In [1]: import numpy as np

In [2]: np.set_printoptions(precision=3, suppress=True, linewidth=160, sign=" ")

In [3]: m1 = np.loadtxt("x.csv", delimiter=",")

In [4]: m1
Out[4]: 
array([[-1. ,  0.2,  0.6],
       [-1.1,  1.5, -0.9],
       [ 0.7, -1.6,  2.1],
       [ 0.6,  1. ,  0.4]])

In [5]: def softmax(z):
   ...:     e = np.exp(z - z.max(axis=-1, keepdims=True))
   ...:     return e / e.sum(axis=-1, keepdims=True)
   ...: 

In [6]: print(softmax(10 * m1[3]))
[ 0.018  0.98   0.002]

In [7]: print(softmax(m1[3]))
[ 0.302  0.451  0.247]

In [8]: S = m1 @ m1.T / np.sqrt(3)

In [9]: softmax(S)[3] @ m1
Out[9]: array([-0.063,  0.596,  0.375])

In [10]: print(softmax(S + np.triu(np.full(S.shape, -np.inf), 1)))
[[ 1.     0.     0.     0.   ]
 [ 0.123  0.877  0.     0.   ]
 [ 0.015  0.001  0.984  0.   ]
 [ 0.167  0.242  0.151  0.441]]

In [11]: proj = m1 @ np.linalg.solve(m1.T @ m1, m1.T)

In [12]: proj @ m1[:, 2]
Out[12]: array([ 0.6, -0.9,  2.1,  0.4])

In [13]: np.allclose(proj @ proj, proj)
Out[13]: True

In [14]: np.round((np.eye(4) - proj) @ m1, 3) + 0
Out[14]: 
array([[ 0.,  0.,  0.],
       [ 0.,  0.,  0.],
       [ 0.,  0.,  0.],
       [ 0.,  0.,  0.]])

In [15]: A2 = np.c_[m1[:, :2] @ np.array([[3, 2], [0, 0]]), np.array([1, 2, -1, -1])]

In [16]: A2
Out[16]: 
array([[-3. , -2. ,  1. ],
       [-3.3, -2.2,  2. ],
       [ 2.1,  1.4, -1. ],
       [ 1.8,  1.2, -1. ]])

In [17]: np.linalg.norm(np.linalg.qr(m1)[0].T @ A2, axis=0) ** 2 / ((A2 ** 2).sum(axis=0) + 1e-12)
Out[17]: array([ 1.   ,  1.   ,  0.958])

In [18]: print(np.round(np.linalg.lstsq(m1, A2[:, 0])[0], 3) + 0)
[ 3.  0.  0.]

In [19]: print(np.linalg.matrix_rank(np.c_[m1, A2]))
4

In [20]: x0 = np.array([-3, -2, 0])

In [21]: a = np.maximum(m1 @ x0, 0)

In [22]: np.maximum(m1 @ (3 * x0), 0)
Out[22]: array([ 7.8,  0.9,  3.3,  0. ])

In [23]: m1.T @ a
Out[23]: array([-2.16, -0.79,  3.6 ])

In [24]: np.maximum(m1 @ x0, 0) - np.maximum(-m1 @ x0, 0)
Out[24]: array([ 2.6,  0.3,  1.1, -3.8])

In [25]: a
Out[25]: array([ 2.6,  0.3,  1.1,  0. ])

In [26]: O, Rm = np.linalg.qr(m1)

In [27]: np.allclose(Rm.T @ Rm, m1.T @ m1)
Out[27]: True

In [28]: O @ Rm
Out[28]: 
array([[-1. ,  0.2,  0.6],
       [-1.1,  1.5, -0.9],
       [ 0.7, -1.6,  2.1],
       [ 0.6,  1. ,  0.4]])

In [29]: O
Out[29]: 
array([[-0.572,  0.287, -0.564],
       [-0.629, -0.323, -0.165],
       [ 0.4  ,  0.528, -0.579],
       [ 0.343, -0.731, -0.566]])

In [30]: K = np.array([[0.5, 1.0, 0.0, -1.0],
    ...:     [0.8, -1.4, 0.2, -0.9],
    ...:     [1.3, 0.8, -0.1, -1.8],
    ...:     [-0.8, -0.3, 1.6, -0.9]])

In [31]: K[:, 3] *= 10

In [32]: K
Out[32]: 
array([[  0.5,   1. ,   0. , -10. ],
       [  0.8,  -1.4,   0.2,  -9. ],
       [  1.3,   0.8,  -0.1, -18. ],
       [ -0.8,  -0.3,   1.6,  -9. ]])

In [33]: A2 = np.array([[3, 0, -3], [3, 0, -2], [-1, -1, 2], [3, 3, 0]])

In [34]: np.einsum("ik,kj->ij", K, A2)
Out[34]: 
array([[-25.5, -30. ,  -3.5],
       [-29. , -27.2,   0.8],
       [-47.6, -53.9,  -5.7],
       [-31.9, -28.6,   6.2]])

In [35]: np.einsum("ij,ij->i", K, K)
Out[35]: array([ 101.25,   83.64,  326.34,   84.29])

In [36]: A2.T @ K.T
Out[36]: 
array([[-25.5, -29. , -47.6, -31.9],
       [-30. , -27.2, -53.9, -28.6],
       [ -3.5,   0.8,  -5.7,   6.2]])

In [37]: np.einsum("ij->j", K)
Out[37]: array([  1.8,   0.1,   1.7, -46. ])

In [38]: np.vstack([K, A2.T]).shape
Out[38]: (7, 4)

In [39]: Uu, sigma, Vt = np.linalg.svd(K)

In [40]: sigma
Out[40]: array([ 24.246,   2.183,   1.697,   0.026])

In [41]: np.argmax(sigma[:-1] / (sigma[1:] + 1e-6)) + 1
Out[41]: np.int64(3)

In [42]: A2 = Uu[:, :3] @ np.diag(sigma[:3]) @ Vt[:3]

In [43]: np.round(np.linalg.norm(K - A2, 2), 3), np.round(sigma[3], 3)
Out[43]: (np.float64(0.026), np.float64(0.026))

In [44]: round(np.linalg.norm(K - A2) / np.linalg.norm(K), 3)
Out[44]: np.float64(0.001)

In [45]: print(np.round(np.abs(K - A2).max(), 3))
0.015

In [46]: np.linalg.matrix_rank(K, rtol=0.05)
Out[46]: np.int64(3)

In [47]: O, V = np.linalg.qr(K[:, :2])[0], np.linalg.qr(K[:, 2:])[0]

In [48]: sigma = np.linalg.svd(O.T @ V, compute_uv=False)

In [49]: np.degrees(np.arccos(sigma.clip(0, 1)))
Out[49]: array([  1.107,  84.176])

In [50]: np.round(np.linalg.norm(O @ O.T - V @ V.T, 2), 3)
Out[50]: np.float64(0.995)

In [51]: t3 = np.stack([K, 3 * K, K[::-1]])

In [52]: np.einsum("bij,cij->bc", t3, t3)
Out[52]: 
array([[  595.52,  1786.56,   502.4 ],
       [ 1786.56,  5359.68,  1507.2 ],
       [  502.4 ,  1507.2 ,   595.52]])

In [53]: np.linalg.matrix_rank(t3.reshape(3, -1))
Out[53]: np.int64(2)

In [54]: np.linalg.norm(t3, axis=(1, 2))
Out[54]: array([ 24.403,  73.21 ,  24.403])

In [55]: t3.shape
Out[55]: (3, 4, 4)

In [56]: (t3 @ K.T).shape
Out[56]: (3, 4, 4)

In [57]: Uu, sigma, Vt = np.linalg.svd(K, full_matrices=False)

In [58]: np.abs(Uu[:, 0]).round(6).argmax()
Out[58]: np.int64(2)

In [59]: sigma
Out[59]: array([ 24.246,   2.183,   1.697,   0.026])

In [60]: W0 = np.load("data.npy")

In [61]: W0
Out[61]: 
array([[ 1,  1,  0, -1],
       [ 0,  8,  0,  3],
       [ 3, -5, -9, -5],
       [-4, -2, -5,  6]])

In [62]: np.round(np.linalg.det(2 * W0), 3), round(float(np.linalg.det(W0)), 3)
Out[62]: (np.float64(-800.0), -50.0)

In [63]: round(np.linalg.eigvals(W0).sum().real, 3)
Out[63]: np.float64(6.0)

In [64]: np.round(softmax(W0[3] + -3), 3) + 0
Out[64]: array([ 0.,  0.,  0.,  1.])

In [65]: np.round(softmax(10 * W0[3]), 3) + 0
Out[65]: array([ 0.,  0.,  0.,  1.])

In [66]: np.round(softmax(W0[3]), 3) + 0
Out[66]: array([ 0.,  0.,  0.,  1.])

In [67]: S = W0 @ W0.T / np.sqrt(4)

In [68]: np.round(softmax(S), 3) + 0
Out[68]: 
array([[ 0.212,  0.576,  0.212,  0.   ],
       [ 0.   ,  1.   ,  0.   ,  0.   ],
       [ 0.   ,  0.   ,  1.   ,  0.   ],
       [ 0.   ,  0.   ,  0.   ,  1.   ]])

In [69]: print(softmax(S).round(6).argmax(axis=1))
[ 1  1  2  3]

In [70]: A2 = np.array([[1, -3, -4]])

In [71]: mat = np.block([[np.zeros((1, 1)), A2], [A2.T, np.zeros((3, 3))]])

In [72]: print(mat)
[[ 0.  1. -3. -4.]
 [ 1.  0.  0.  0.]
 [-3.  0.  0.  0.]
 [-4.  0.  0.  0.]]

In [73]: np.linalg.cond(mat) > 100
Out[73]: np.True_

In [74]: Uu, sigma, Vt = np.linalg.svd(mat, full_matrices=False)

In [75]: np.round(Uu.T @ Uu, 3) + 0
Out[75]: 
array([[ 1.,  0.,  0.,  0.],
       [ 0.,  1.,  0.,  0.],
       [ 0.,  0.,  1.,  0.],
       [ 0.,  0.,  0.,  1.]])

In [76]: (sigma > 1e-8).sum()
Out[76]: np.int64(2)

In [77]: np.round(sigma / sigma[0], 3) + 0
Out[77]: array([ 1.,  1.,  0.,  0.])

In [78]: np.cumsum(sigma ** 2) / np.sum(sigma ** 2)
Out[78]: array([ 0.5,  1. ,  1. ,  1. ])

In [79]: round(float(np.linalg.eigvalsh(mat).min()), 3)
Out[79]: -5.099

In [80]: [round(float(np.linalg.det(mat[:i, :i])), 2) + 0 for i in range(1, 5)]
Out[80]: [0.0, -1.0, 0.0, 0.0]

In [81]: np.all(np.linalg.eigvalsh(mat) > 0)
Out[81]: np.False_

In [82]: Uu, sigma, Vt = np.linalg.svd(mat)

In [83]: V = Vt[:(sigma > 1e-8).sum()]

In [84]: rng = np.random.default_rng(97767)

In [85]: x0 = mat[0] + -3 * mat[2] + rng.integers(2) * np.eye(4)[1]

In [86]: x0
Out[86]: array([ 9.,  1., -3., -4.])

In [87]: V.T @ V
Out[87]: 
array([[ 1.   ,  0.   ,  0.   ,  0.   ],
       [ 0.   ,  0.038, -0.115, -0.154],
       [ 0.   , -0.115,  0.346,  0.462],
       [ 0.   , -0.154,  0.462,  0.615]])

In [88]: x0 = np.array([1, -2, 0, 3])

In [89]: print(np.einsum("ij,j->i", mat, x0))
[-14.   1.  -3.  -4.]

In [90]: np.linalg.norm(mat @ x0) <= np.linalg.norm(mat, 2) * np.linalg.norm(x0) + 1e-9
Out[90]: np.True_

In [91]: mat * x0
Out[91]: 
array([[  0.,  -2.,  -0., -12.],
       [  1.,  -0.,   0.,   0.],
       [ -3.,  -0.,   0.,   0.],
       [ -4.,  -0.,   0.,   0.]])

In [92]: (mat @ x0).argmax()
Out[92]: np.int64(1)

In [93]: print(np.sign((mat @ x0).round(6)))
[-1.  1. -1. -1.]

In [94]: M = np.load("arr.npy")

In [95]: M
Out[95]: 
array([[-15,  -3,  -2],
       [ 10,   2,   1],
       [ -5,  -1,   2]])

In [96]: # rows and columns are dependent

In [97]: np.abs(np.diag(np.linalg.qr(M)[1])) > 1e-9
Out[97]: array([ True, False,  True])

In [98]: print(np.round(np.trace(np.linalg.pinv(M) @ M), 3))
2.0

In [99]: np.linalg.lstsq(M[:-1].T, M[-1])[2]
Out[99]: np.int32(2)

In [100]: A2 = M / np.linalg.norm(M, axis=1, keepdims=True)

In [101]: cov = A2 @ A2.T

In [102]: cov
Out[102]: 
array([[ 1.   , -0.999,  0.876],
       [-0.999,  1.   , -0.891],
       [ 0.876, -0.891,  1.   ]])

In [103]: np.round(np.degrees(np.arccos(np.clip(cov[1, 0], -1, 1))), 3)
Out[103]: np.float64(178.152)

In [104]: np.linalg.norm(A2, axis=1)
Out[104]: array([ 1.,  1.,  1.])

In [105]: A2 = np.array([[6, 9, 0], [6, -7, 9], [6, 7, 8]])

In [106]: print(np.einsum("ik,kj->ij", M, A2))
[[-120 -128  -43]
 [  78   83   26]
 [ -24  -24    7]]

In [107]: np.einsum("ij->j", M)
Out[107]: array([-10,  -2,   1])

In [108]: np.linalg.matrix_rank(np.vstack([M, A2.T]))
Out[108]: np.int64(3)

In [109]: arr = np.load("w.npy")

In [110]: print(arr)
[[-3.  0.  2.]
 [ 0.  1.  0.]
 [-4.  0.  3.]]

In [111]: # 2 blocks once reordered

In [112]: print(round(float(np.linalg.det(arr)), 3))
-1.0

In [113]: print(np.flatnonzero(np.linalg.matrix_power((arr != 0) + (arr.T != 0) + np.eye(3), 3)[1]))
[ 1]

In [114]: (arr != 0).astype(int)
Out[114]: 
array([[ 1,  0,  1],
       [ 0,  1,  0],
       [ 1,  0,  1]])

In [115]: O = arr.astype(float).copy()

In [116]: for j in range(3):
     ...:     O[:, j] -= O[:, :j] @ (O[:, :j].T @ O[:, j])
     ...:     O[:, j] /= np.linalg.norm(O[:, j])
     ...: 

In [117]: np.round(O.T @ O, 3) + 0
Out[117]: 
array([[ 1.,  0.,  0.],
       [ 0.,  1.,  0.],
       [ 0.,  0.,  1.]])

In [118]: t3 = np.stack([arr, 5 * arr, arr[::-1]])

In [119]: np.linalg.matrix_rank(t3.reshape(3, -1))
Out[119]: np.int64(2)

In [120]: np.linalg.norm(t3, axis=(1, 2))
Out[120]: array([  6.245,  31.225,   6.245])

In [121]: np.linalg.matrix_rank(t3)
Out[121]: array([ 3,  3,  3])

In [122]: np.einsum("bij,cij->bc", t3, t3)
Out[122]: 
array([[  39.,  195.,   37.],
       [ 195.,  975.,  185.],
       [  37.,  185.,   39.]])

In [123]: feats = np.array([[0.1, 0.5, 1.4],
     ...:     [-0.3, -1.6, -0.3],
     ...:     [1.4, -0.7, 0.0],
     ...:     [0.2, -1.3, -0.2],
     ...:     [1.1, 1.3, 1.3],
     ...:     [-0.8, 1.1, -0.7],
     ...:     [-1.3, -0.2, 0.1],
     ...:     [2.3, -0.3, 0.3],
     ...:     [0.2, 0.9, -0.7],
     ...:     [0.0, 0.1, -1.4],
     ...:     [1.0, 1.0, 0.2],
     ...:     [-1.7, -2.6, -0.4],
     ...:     [0.5, -0.3, -0.6]])

In [124]: feats[:, 2] = -1 * feats[:, 0] + 0.02 * rng.normal(size=13)

In [125]: print(feats)
[[ 0.1    0.5   -0.076]
 [-0.3   -1.6    0.306]
 [ 1.4   -0.7   -1.428]
 [ 0.2   -1.3   -0.202]
 [ 1.1    1.3   -1.126]
 [-0.8    1.1    0.848]
 [-1.3   -0.2    1.261]
 [ 2.3   -0.3   -2.31 ]
 [ 0.2    0.9   -0.183]
 [ 0.     0.1   -0.015]
 [ 1.     1.    -1.001]
 [-1.7   -2.6    1.716]
 [ 0.5   -0.3   -0.488]]

In [126]: A2 = np.array([[-2, -2, 5], [1, -3, 3], [-2, -4, -5]])

In [127]: np.einsum("ik,kj->ij", m1, A2)
Out[127]: 
array([[  1. ,  -1. ,  -7.4],
       [  5.5,   1.3,   3.5],
       [ -7.2,  -5. , -11.8],
       [ -1. ,  -5.8,   4. ]])

In [128]: np.linalg.matrix_rank(np.vstack([m1, A2.T]))
Out[128]: np.int64(3)

In [129]: print(A2.T @ m1.T)
[[  1.    5.5  -7.2  -1. ]
 [ -1.    1.3  -5.   -5.8]
 [ -7.4   3.5 -11.8   4. ]]

In [130]: print(np.einsum("ij,ij->i", m1, m1))
[ 1.4   4.27  7.46  1.52]

In [131]: np.round(np.linalg.norm(feats, 2) / np.linalg.norm(feats), 3)
Out[131]: np.float64(0.84)

In [132]: Ac = (feats - feats.mean(axis=0)) / feats.std(axis=0)

In [133]: np.argwhere(np.abs(Ac) > 2)
Out[133]: array([[ 11,   1]])

In [134]: b = np.linalg.lstsq(np.delete(Ac, 2, axis=1), Ac[:, 2])[0]

In [135]: b
Out[135]: array([-1.001,  0.004])

In [136]: round(float(1 - np.var(Ac[:, 2] - np.delete(Ac, 2, axis=1) @ b)), 3)
Out[136]: 1.0

In [137]: feats.sum(axis=1)
Out[137]: array([ 0.524, -1.594, -0.728, -1.302,  1.274,  1.148, -0.239, -0.31 ,  0.917,  0.085,  0.999, -2.584, -0.288])

In [138]: feats.shape
Out[138]: (13, 3)

In [139]: np.linalg.svd(feats, compute_uv=False)
Out[139]: array([ 5.767,  3.722,  0.055])

In [140]: np.abs(feats).max()
Out[140]: np.float64(2.6)

In [141]: print(np.count_nonzero(feats))
38

In [142]: feats.sum(axis=0)
Out[142]: array([ 2.7  , -2.1  , -2.698])

In [143]: np.linalg.matrix_rank(feats)
Out[143]: np.int64(3)

In [144]: ang = rng.uniform(0, 2 * np.pi, 26)

In [145]: O, _ = np.linalg.qr(np.array([[0.2, 0.1], [0.9, 1.7], [0.7, -1.1]]))

In [146]: F = 10 * np.c_[np.cos(ang), np.sin(ang)] @ O.T

In [147]: F
Out[147]: 
array([[-1.722, -6.802, -7.125],
       [ 1.389,  2.099,  9.678],
       [-1.708, -6.329, -7.551],
       [ 0.84 ,  9.33 , -3.499],
       [ 0.161,  7.197, -6.941],
       [ 0.272,  7.62 , -6.47 ],
       [-1.726, -7.035, -6.894],
       [-1.068,  0.53 , -9.929],
       [-1.18 , -9.863,  1.149],
       [-1.721, -6.775, -7.151],
       [-0.468, -8.303,  5.553],
       [-1.726, -6.988, -6.942],
       [-0.727, -9.059,  4.173],
       [ 0.982,  9.609, -2.588],
       [-0.954,  1.334, -9.865],
       [-1.513, -9.691, -1.948],
       [-0.374, -7.986,  6.007],
       [ 1.439,  2.582,  9.553],
       [ 1.217,  0.604,  9.907],
       [-1.462, -9.795, -1.385],
       [-0.396, -8.064,  5.901],
       [-0.709, -9.013,  4.275],
       [ 1.241,  0.804,  9.89 ],
       [ 0.51 ,  8.438, -5.343],
       [ 1.668,  5.469,  8.204],
       [-0.778,  2.476, -9.657]])

In [148]: # rows and columns are dependent

In [149]: np.abs(np.diag(np.linalg.qr(F)[1])) > 1e-9
Out[149]: array([ True,  True, False])

In [150]: F @ np.linalg.pinv(F) @ F
Out[150]: 
array([[-1.722, -6.802, -7.125],
       [ 1.389,  2.099,  9.678],
       [-1.708, -6.329, -7.551],
       [ 0.84 ,  9.33 , -3.499],
       [ 0.161,  7.197, -6.941],
       [ 0.272,  7.62 , -6.47 ],
       [-1.726, -7.035, -6.894],
       [-1.068,  0.53 , -9.929],
       [-1.18 , -9.863,  1.149],
       [-1.721, -6.775, -7.151],
       [-0.468, -8.303,  5.553],
       [-1.726, -6.988, -6.942],
       [-0.727, -9.059,  4.173],
       [ 0.982,  9.609, -2.588],
       [-0.954,  1.334, -9.865],
       [-1.513, -9.691, -1.948],
       [-0.374, -7.986,  6.007],
       [ 1.439,  2.582,  9.553],
       [ 1.217,  0.604,  9.907],
       [-1.462, -9.795, -1.385],
       [-0.396, -8.064,  5.901],
       [-0.709, -9.013,  4.275],
       [ 1.241,  0.804,  9.89 ],
       [ 0.51 ,  8.438, -5.343],
       [ 1.668,  5.469,  8.204],
       [-0.778,  2.476, -9.657]])

In [151]: np.allclose(F[:-1].T @ np.linalg.lstsq(F[:-1].T, F[-1])[0], F[-1])
Out[151]: True

In [152]: np.unique(F.round(6), axis=0).shape
Out[152]: (26, 3)
